% python3 -q
>>> import numpy as np
>>> np.set_printoptions(precision=1, suppress=True, linewidth=120, legacy="1.25")
>>> rnd = lambda a: np.round(a, 1) + 0
>>> mat = np.array([[-0.1, 1.2, -0.3],
...     [0.1, -1.0, 0.1],
...     [1.6, -0.2, -1.1],
...     [0.9, -0.2, -1.0]])
>>> rng = np.random.default_rng(19)
>>> mat[3] = mat[1] + 0.3 * rng.normal(size=3)
>>> rnd(mat)
array([[-0.1,  1.2, -0.3],
       [ 0.1, -1. ,  0.1],
       [ 1.6, -0.2, -1.1],
       [ 0. , -0.7,  0.2]])
>>> other = np.array([[-1, 1], [2, -1]])
>>> W2 = np.array([[2, -2], [-2, -1]])
>>> W0 = np.kron(other, W2)
>>> W0
array([[-2,  2,  2, -2],
       [ 2,  1, -2, -1],
       [ 4, -4, -2,  2],
       [-4, -2,  2,  1]])
>>> ev, V = np.linalg.eig(W0)
>>> rnd(np.sort(np.linalg.eigvals(np.linalg.inv(W0))))
array([-1.2, -0.1,  0.2,  0.8])
>>> rnd(np.prod(ev))
36.0
>>> u = np.array([3, 0])
>>> np.convolve(W0[2], u)
array([ 12, -12,  -6,   6,   0])
>>> np.cross(W0[2, :3], W0[3, :3])
array([-12,   0, -24])
>>> np.correlate(W0[2], W0[3], "full")
array([  4,   4, -18, -10,  24,   4,  -8])
>>> rnd(np.linalg.norm(W0, 2))
7.9
>>> rnd(np.linalg.norm(W0) ** 2 / np.linalg.norm(W0, 2) ** 2)
1.5
>>> arr = np.loadtxt("block13.csv", delimiter=",")
>>> arr
array([[0., 3., 0., 0.],
       [5., 0., 0., 0.],
       [0., 0., 0., 3.],
       [0., 0., 5., 0.]])
>>> np.flatnonzero(np.linalg.matrix_power((arr != 0) + (arr.T != 0) + np.eye(4), 4)[0])
array([0, 1])
>>> arr @ arr
array([[15.,  0.,  0.,  0.],
       [ 0., 15.,  0.,  0.],
       [ 0.,  0., 15.,  0.],
       [ 0.,  0.,  0., 15.]])
>>> (np.linalg.matrix_power((arr != 0) + (arr.T != 0) + np.eye(4), 4) > 0).astype(int)
array([[1, 1, 0, 0],
       [1, 1, 0, 0],
       [0, 0, 1, 1],
       [0, 0, 1, 1]])
>>> rnd(np.linalg.matrix_power(arr, 3))
array([[ 0., 45.,  0.,  0.],
       [75.,  0.,  0.,  0.],
       [ 0.,  0.,  0., 45.],
       [ 0.,  0., 75.,  0.]])
>>> rnd(np.sort(np.abs(np.linalg.eigvals(arr))))
array([3.9, 3.9, 3.9, 3.9])
>>> np.trace(arr)
0.0
>>> np.allclose(arr @ arr.T, arr.T @ arr)
False
>>> arr @ arr
array([[15.,  0.,  0.,  0.],
       [ 0., 15.,  0.,  0.],
       [ 0.,  0., 15.,  0.],
       [ 0.,  0.,  0., 15.]])
>>> M = np.loadtxt("m.csv", delimiter=",")
>>> rnd(M)
array([[-0.1,  1. ,  0.8,  1.9, -1. , -0.1],
       [ 0.2, -0.1, -0.7, -1.4, -0.6,  2.4],
       [ 0.8,  2.2,  0.8,  2.9,  0.4,  0.2],
       [-0.7, -2.1, -1.2, -3.5, -1.6,  1.8],
       [-2.6, -2.8,  0.2, -2. , -5.9, -0.1],
       [ 1.7,  1.7, -0.2,  1.3,  4. , -0.1]])
>>> rnd(np.abs(np.linalg.eigvals(M)).max())
8.1
>>> rnd(np.linalg.det(M))
0.0
>>> assert M == M.T
Traceback (most recent call last):
  File "<python-input-34>", line 1, in <module>
    assert M == M.T
           ^^^^^^^^
ValueError: The truth value of an array with more than one element is ambiguous. Use a.any() or a.all()
>>> rnd(np.trace(M))
-8.8
>>> Uu, s, Vh = np.linalg.svd(M)
>>> V = Vh[:(s > 1e-8).sum()]
>>> x0 = M[3] + 5 * M[2] + rng.integers(2) * np.eye(6)[4]
>>> rnd(x0)
array([ 3.1,  9.2,  3. , 11.2,  1.4,  2.9])
>>> np.linalg.matrix_rank(np.vstack([M, x0]))
4
>>> rnd(V.T @ V)
array([[ 0.2,  0.2,  0. ,  0.1,  0.3,  0.2],
       [ 0.2,  0.4,  0.1,  0.4,  0.1,  0.2],
       [ 0. ,  0.1,  0.1,  0.2, -0.1, -0.2],
       [ 0.1,  0.4,  0.2,  0.7, -0.1, -0.1],
       [ 0.3,  0.1, -0.1, -0.1,  0.9, -0.1],
       [ 0.2,  0.2, -0.2, -0.1, -0.1,  0.8]])
>>> K = np.load("x.npy")
>>> K
array([[ 1, -1,  1, -1, -1,  1, -1,  1],
       [ 1, -1,  1, -1,  1, -1,  1, -1],
       [ 1,  1, -1, -1,  1,  1, -1, -1],
       [ 1,  1, -1, -1, -1, -1,  1,  1],
       [ 1, -1, -1,  1,  1, -1, -1,  1]])
>>> K.mean(axis=0)
array([ 1. , -0.2, -0.2, -0.6,  0.2, -0.2, -0.2,  0.2])
>>> np.linalg.matrix_rank(K)
5
>>> np.unravel_index(np.abs(K).argmax(), K.shape)
(0, 0)
>>> K.sum(axis=0)
array([ 5, -1, -1, -3,  1, -1, -1,  1])
>>> np.diff(K, axis=0)
array([[ 0,  0,  0,  0,  2, -2,  2, -2],
       [ 0,  2, -2,  0,  0,  2, -2,  0],
       [ 0,  0,  0,  0, -2, -2,  2,  2],
       [ 0, -2,  0,  2,  2,  0, -2,  0]])
>>> W = np.array([[0, 4, 4, -1],
...     [-4, 2, 0, 5],
...     [5, -4, -1, 2],
...     [5, 3, -1, 1],
...     [-1, 4, -2, 0],
...     [1, 2, 3, 4],
...     [4, -3, -2, -4],
...     [-3, -1, 0, 0]])
>>> b = np.array([-3, 2, 1, -1])
>>> act = np.maximum(K @ W + b, 0)
>>> np.linalg.matrix_rank(act)
4
>>> W2 = np.array([[0, 0, 8], [4, 9, 2], [1, 8, 2], [5, 1, 5]])
>>> (act @ W2).round(6).argmax(axis=1)
array([1, 2, 1, 1, 1])
>>> other = K / np.sqrt((K ** 2).mean(axis=1, keepdims=True))
>>> np.linalg.matrix_rank(other) == np.linalg.matrix_rank(K)
True
>>> np.linalg.matrix_rank(K - K.mean(axis=1, keepdims=True))
5
>>> rnd(np.linalg.norm(other, axis=1))
array([2.8, 2.8, 2.8, 2.8, 2.8])
>>> K - K.mean(axis=1, keepdims=True)
array([[ 1., -1.,  1., -1., -1.,  1., -1.,  1.],
       [ 1., -1.,  1., -1.,  1., -1.,  1., -1.],
       [ 1.,  1., -1., -1.,  1.,  1., -1., -1.],
       [ 1.,  1., -1., -1., -1., -1.,  1.,  1.],
       [ 1., -1., -1.,  1.,  1., -1., -1.,  1.]])
>>> rnd(np.linalg.norm(K[3] - K[2]))
4.0
>>> rnd(np.linalg.norm(K) ** 2 / np.linalg.norm(K, 2) ** 2)
5.0
>>> rnd(np.linalg.norm(K, 1)), rnd(np.linalg.norm(K, np.inf))
(5.0, 8.0)
>>> u, v = K[3], K[0]
>>> u @ u
8
>>> u @ v
0
>>> p = (u @ v) / (u @ u) * u
>>> p
array([ 0.,  0., -0., -0., -0., -0.,  0.,  0.])
>>> rnd(np.linalg.norm(u + v) ** 2 + np.linalg.norm(u - v) ** 2)
32.0
>>> (v - p) @ u
0.0
>>> np.outer(u, v)
array([[ 1, -1,  1, -1, -1,  1, -1,  1],
       [ 1, -1,  1, -1, -1,  1, -1,  1],
       [-1,  1, -1,  1,  1, -1,  1, -1],
       [-1,  1, -1,  1,  1, -1,  1, -1],
       [-1,  1, -1,  1,  1, -1,  1, -1],
       [-1,  1, -1,  1,  1, -1,  1, -1],
       [ 1, -1,  1, -1, -1,  1, -1,  1],
       [ 1, -1,  1, -1, -1,  1, -1,  1]])
>>> F = np.load("w.npy")
>>> F
array([[-0.8, -1.5,  0.7, -3. ,  2.1, -0.4, -1.6, -0.7],
       [ 1.7, -0.5,  1.2, -1.8, -0.4, -0.4, -1.3, -0.3],
       [-0.2, -1.5,  0.6, -3. ,  1.6, -0.4, -2. , -0.6],
       [-0.1, -1. , -1.2, -1.7,  0.1,  0.5,  0.3, -0.8]])
>>> u, v = arr[0], arr[2]
>>> u @ u
9.0
>>> p = (u @ v) / (u @ u) * u
>>> rnd(np.linalg.norm(u + v) ** 2 + np.linalg.norm(u - v) ** 2)
36.0
>>> data = np.load("arr.npy")
>>> data
array([[-0.1, -0.2, -2. ,  3.4, -0.1,  0.6],
       [-0.7, -1.3,  1. ,  0.1, -2.4,  0.4],
       [ 0.6,  1.8, -0.6,  0.9, -0.1, -0.7],
       [ 0.1, -0.1,  0.8, -1.1,  1.1, -2. ],
       [ 0.5,  0.3, -1.4, -0.1,  2.4,  0.6],
       [ 0.9,  0.2,  0.9,  0.5,  0. ,  1.1],
       [-0.8, -1.1,  0.4, -0.5, -1.9,  0. ]])
>>> W = np.array([[1, 0, 5, -2, 4, -5],
...     [3, 3, -4, -1, -3, 2],
...     [3, 5, -1, 2, 3, -4],
...     [1, 4, 5, 0, -2, 4],
...     [-5, 2, 5, -5, 3, -4],
...     [-1, 1, 0, 1, 4, 1]])
>>> b = np.array([-3, 3, 3, 1, -1, 1])
>>> act = np.maximum(data @ W + b, 0)
>>> rnd(act)
array([[ 0. ,  6.4, 21.8,  0. ,  0. , 23.7],
       [ 7.1,  0.1,  0. , 18.1,  0. ,  8.3],
       [ 3.3,  8.1,  3.4,  0. ,  0. ,  7.3],
       [ 0. ,  2.5,  3.1,  0. ,  0. ,  0. ],
       [ 0. ,  1.9, 17.2,  0. ,  5.7,  0. ],
       [ 0.6, 11.2,  8.3,  1.9,  8.1,  0. ],
       [ 3.1,  0. ,  0. , 14. ,  0. ,  6.8]])
>>> np.linalg.matrix_rank(act)
6
>>> rnd((act > 0).mean(axis=0))
array([0.6, 0.9, 0.7, 0.4, 0.3, 0.6])
>>> W2 = np.array([[-3, 2, -3],
...     [1, 3, 2],
...     [-1, -2, 3],
...     [0, 1, 3],
...     [2, 3, 3],
...     [3, 3, -1]])
>>> W @ W2
array([[-15, -13,  23],
       [ -2,  19, -29],
       [ -9,  22,  17],
       [  4,  10,  10],
       [  6, -22,  32],
       [ 15,  17,  19]])
>>> other = np.c_[data[:, :5] @ np.array([[1, 8, -3, 9, -8],
...     [7, 6, -7, -6, 8],
...     [1, -6, 1, 0, 0],
...     [6, 0, -9, -9, 1],
...     [7, -7, 4, 5, -3]]), np.array([5, 2, 1, 1, 1, 2, 1])]
>>> rnd(other)
array([[ 16.2,  10.7, -31.3, -30.8,   2.9,   5. ],
       [-25. ,  -2.6,   1.7, -11.4,   2.5,   2. ],
       [ 17.3,  19.9, -23.5, -14. ,  10.8,   1. ],
       [  1.3, -12.3,  15.5,  16.9,  -6. ,   1. ],
       [ 17.4,  -2.6,   5.5,  15.6,  -8.9,   1. ],
       [  6.2,   3. ,  -7.7,   2.4,  -5.1,   2. ],
       [-24.4,  -2.1,   7.4,  -5.6,   2.8,   1. ]])
>>> rnd(np.linalg.norm(np.linalg.qr(data)[0].T @ other, axis=0) ** 2 / ((other ** 2).sum(axis=0) + 1e-12))
array([1., 1., 1., 1., 1., 1.])
>>> rnd(np.linalg.lstsq(data, other[:, 0])[0])
array([1., 7., 1., 6., 7., 0.])
